$ python -q
>>> import numpy as np
>>> import numpy.linalg as la
>>> np.set_printoptions(precision=3, suppress=True, linewidth=100)
>>> def tidy(a):
...     return np.round(a, 3) + 0
... 
>>> X = np.load("a.npy")
>>> X
array([[-1., -7., -6., -4., -1.,  5., -8.],
       [ 7., -8.,  9., -4., -4.,  1., -6.],
       [ 0.,  0.,  0.,  2.,  2.,  0.,  0.],
       [ 0.,  0.,  2.,  1.,  2.,  0.,  1.],
       [ 0.,  0.,  0.,  1.,  0.,  0.,  1.],
       [ 0.,  0.,  2.,  1.,  0.,  1.,  1.],
       [ 0.,  0.,  1.,  1.,  2.,  2.,  2.]])
>>> rng = np.random.default_rng(85134)
>>> labels = rng.permutation(7)
>>> labels
array([6, 0, 3, 4, 2, 1, 5])
>>> out = X[labels][:, labels]
>>> np.allclose(out, X)
False
>>> tidy(la.det(out)), tidy(la.det(X[labels]))
(np.float64(1368.0), np.float64(-1368.0))
>>> np.trace(out)
np.float64(-5.0)
>>> tidy(np.sort(np.abs(la.eigvals(out))))
array([1.447, 1.447, 1.529, 1.529, 4.907, 7.55 , 7.55 ])
>>> np.diag(out)
array([ 2., -1.,  1.,  0.,  0., -8.,  1.])
>>> r0 = np.array([-1, 2])
>>> np.cross(X[6, :3], X[2, :3])
array([0., 0., 0.])
>>> np.polyval(r0, X[6])
array([2., 2., 1., 1., 0., 0., 0.])
>>> ang = np.radians(36)
>>> R = np.eye(7)
>>> R[6, 6] = R[3, 3] = np.cos(ang)
>>> R[6, 3], R[3, 6] = -np.sin(ang), np.sin(ang)
>>> tidy(R)
array([[ 1.   ,  0.   ,  0.   ,  0.   ,  0.   ,  0.   ,  0.   ],
       [ 0.   ,  1.   ,  0.   ,  0.   ,  0.   ,  0.   ,  0.   ],
       [ 0.   ,  0.   ,  1.   ,  0.   ,  0.   ,  0.   ,  0.   ],
       [ 0.   ,  0.   ,  0.   ,  0.809,  0.   ,  0.   ,  0.588],
       [ 0.   ,  0.   ,  0.   ,  0.   ,  1.   ,  0.   ,  0.   ],
       [ 0.   ,  0.   ,  0.   ,  0.   ,  0.   ,  1.   ,  0.   ],
       [ 0.   ,  0.   ,  0.   , -0.588,  0.   ,  0.   ,  0.809]])
>>> out = X @ R.T
>>> tidy(la.det(R)), tidy(np.trace(R))
(np.float64(1.0), np.float64(6.618))
>>> tidy(out)
array([[-1.   , -7.   , -6.   , -7.938, -1.   ,  5.   , -4.121],
       [ 7.   , -8.   ,  9.   , -6.763, -4.   ,  1.   , -2.503],
       [ 0.   ,  0.   ,  0.   ,  1.618,  2.   ,  0.   , -1.176],
       [ 0.   ,  0.   ,  2.   ,  1.397,  2.   ,  0.   ,  0.221],
       [ 0.   ,  0.   ,  0.   ,  1.397,  0.   ,  0.   ,  0.221],
       [ 0.   ,  0.   ,  2.   ,  1.397,  0.   ,  1.   ,  0.221],
       [ 0.   ,  0.   ,  1.   ,  1.985,  2.   ,  2.   ,  1.03 ]])
>>> np.allclose(X @ X.T, out @ out.T)
True
>>> np.allclose(la.norm(X, axis=1), la.norm(out, axis=1))
True
>>> tidy(np.abs(out - X).max(axis=0))
array([0.   , 0.   , 0.   , 3.938, 0.   , 0.   , 3.879])
>>> r0, r1 = X[0], X[1]
>>> r0 @ r1
np.float64(68.0)
>>> pr = (r0 @ r1) / (r0 @ r0) * r0
>>> la.matrix_rank(np.outer(r0, r1))
np.int64(1)
>>> tidy(pr)
array([-0.354, -2.479, -2.125, -1.417, -0.354,  1.771, -2.833])
>>> tidy(la.norm(r0 + r1) ** 2 + la.norm(r0 - r1) ** 2)
np.float64(910.0)
>>> np.outer(r0, r1)
array([[ -7.,   8.,  -9.,   4.,   4.,  -1.,   6.],
       [-49.,  56., -63.,  28.,  28.,  -7.,  42.],
       [-42.,  48., -54.,  24.,  24.,  -6.,  36.],
       [-28.,  32., -36.,  16.,  16.,  -4.,  24.],
       [ -7.,   8.,  -9.,   4.,   4.,  -1.,   6.],
       [ 35., -40.,  45., -20., -20.,   5., -30.],
       [-56.,  64., -72.,  32.,  32.,  -8.,  48.]])
>>> tidy((r1 - pr) @ r0)
np.float64(0.0)
>>> K = np.loadtxt("w.csv", delimiter=",")
>>> K
array([[ 5., -2., -4.,  2.,  3., -4.,  2.],
       [-2.,  4.,  4.,  4.,  2.,  4., -4.],
       [-4.,  4.,  5.,  2.,  0.,  5., -4.],
       [ 2.,  4.,  2.,  8.,  6.,  2., -4.],
       [ 3.,  2.,  0.,  6.,  5.,  0., -2.],
       [-4.,  4.,  5.,  2.,  0.,  5., -4.],
       [ 2., -4., -4., -4., -2., -4.,  4.]])
>>> # symmetric
>>> w, evecs = la.eigh(K)
>>> x0 = np.array([1, 0, 2, 1, 1, 0, 2])
>>> (np.sign(evecs[:, -1].round(6)) == np.sign(evecs[0, -1].round(6))).astype(int)
array([1, 0, 0, 0, 0, 0, 1])
>>> tidy(evecs * np.maximum(w, 0) @ evecs.T)
array([[ 5., -2., -4.,  2.,  3., -4.,  2.],
       [-2.,  4.,  4.,  4.,  2.,  4., -4.],
       [-4.,  4.,  5.,  2.,  0.,  5., -4.],
       [ 2.,  4.,  2.,  8.,  6.,  2., -4.],
       [ 3.,  2.,  0.,  6.,  5.,  0., -2.],
       [-4.,  4.,  5.,  2.,  0.,  5., -4.],
       [ 2., -4., -4., -4., -2., -4.,  4.]])
>>> x0 @ K @ x0
np.float64(20.0)
>>> labels = rng.permutation(7)
>>> labels
array([4, 5, 0, 1, 6, 2, 3])
>>> out = K[labels][:, labels]
>>> np.trace(out)
np.float64(36.0)
>>> tidy(np.sort(np.abs(la.eigvals(out))))
array([ 0.,  0.,  0.,  0.,  0., 14., 22.])
>>> tidy(la.det(out)), tidy(la.det(K[labels]))
(np.float64(0.0), np.float64(0.0))
>>> tidy(la.norm(K, 2) / la.norm(K))
np.float64(0.844)
>>> la.cond(K) > 100
np.True_
>>> x0 = np.array([2, 2, 3, 2, 3, 3, 1])
>>> h = np.maximum(K @ x0, 0)
>>> np.flatnonzero(h > 1e-9)
array([1, 2, 3, 4, 5])
>>> h
array([ 0., 38., 30., 54., 35., 30.,  0.])
>>> K.T @ h
array([-103.,  678.,  560.,  914.,  575.,  560., -678.])
>>> tidy(np.tanh(K @ x0))
array([-0.995,  1.   ,  1.   ,  1.   ,  1.   ,  1.   , -1.   ])
>>> K * (h > 1e-9)[:, None]
array([[ 0., -0., -0.,  0.,  0., -0.,  0.],
       [-2.,  4.,  4.,  4.,  2.,  4., -4.],
       [-4.,  4.,  5.,  2.,  0.,  5., -4.],
       [ 2.,  4.,  2.,  8.,  6.,  2., -4.],
       [ 3.,  2.,  0.,  6.,  5.,  0., -2.],
       [-4.,  4.,  5.,  2.,  0.,  5., -4.],
       [ 0., -0., -0., -0., -0., -0.,  0.]])
>>> np.maximum(K @ (3 * x0), 0)
array([  0., 114.,  90., 162., 105.,  90.,   0.])
